% ipython --no-banner

In [1]: import numpy as np

In [2]: from numpy import linalg as LA

In [3]: np.set_printoptions(precision=3, suppress=True, linewidth=140, sign=" ")

In [4]: W0 = np.array([[0, 8, 24], [0, 0, 0], [0, 3, 9]])

In [5]: print(W0)
[[  0   8  24]
 [  0   0   0]
 [  0   3   9]]

In [6]: left, sv, VT = LA.svd(W0)

In [7]: V = VT[:(sv > 1e-8).sum()]

In [8]: rng = np.random.default_rng(6398)

In [9]: x = W0[0] + 5 * W0[2] + rng.integers(2) * np.eye(3)[2]

In [10]: print(x)
[  0.  23.  69.]

In [11]: print(LA.matrix_rank(np.vstack([W0, x])))
1

In [12]: print(V.T @ V)
[[ 0.   0.   0. ]
 [ 0.   0.1  0.3]
 [ 0.   0.3  0.9]]

In [13]: print(round(float(LA.norm(x - V.T @ V @ x)), 3))
0.0

In [14]: print(np.allclose(V.T @ V @ x, x))
True

In [15]: print(np.diag(V.T @ V))
[ 0.   0.1  0.9]

In [16]: left, sv, VT = LA.svd(W0)

In [17]: print(np.argmax(sv[:-1] / (sv[1:] + 1e-6)) + 1)
1

In [18]: M2 = left[:, :1] @ np.diag(sv[:1]) @ VT[:1]

In [19]: print(LA.matrix_rank(M2))
1

In [20]: print(LA.matrix_rank(W0, rtol=0.05))
1

In [21]: print(round(np.abs(W0 - M2).max(), 3))
0.0

In [22]: print(round(LA.norm(W0 - M2) / LA.norm(W0), 3))
0.0

In [23]: print(round(float(LA.norm(W0 - M2, 2)), 3), round(float(sv[1]), 3))
0.0 0.0

In [24]: print([round(float(x), 3) for x in LA.svd(W0, compute_uv=False)[:3]])
[27.019, 0.0, 0.0]

In [25]: print(LA.cond(W0) > 100)
True

In [26]: print(LA.matrix_rank(W0, rtol=0.1))
1

In [27]: print(np.abs(np.diag(LA.qr(W0)[1])) > 1e-9)
[False  True False]

In [28]: print(np.unique(W0.round(6), axis=0).shape)
(3, 3)
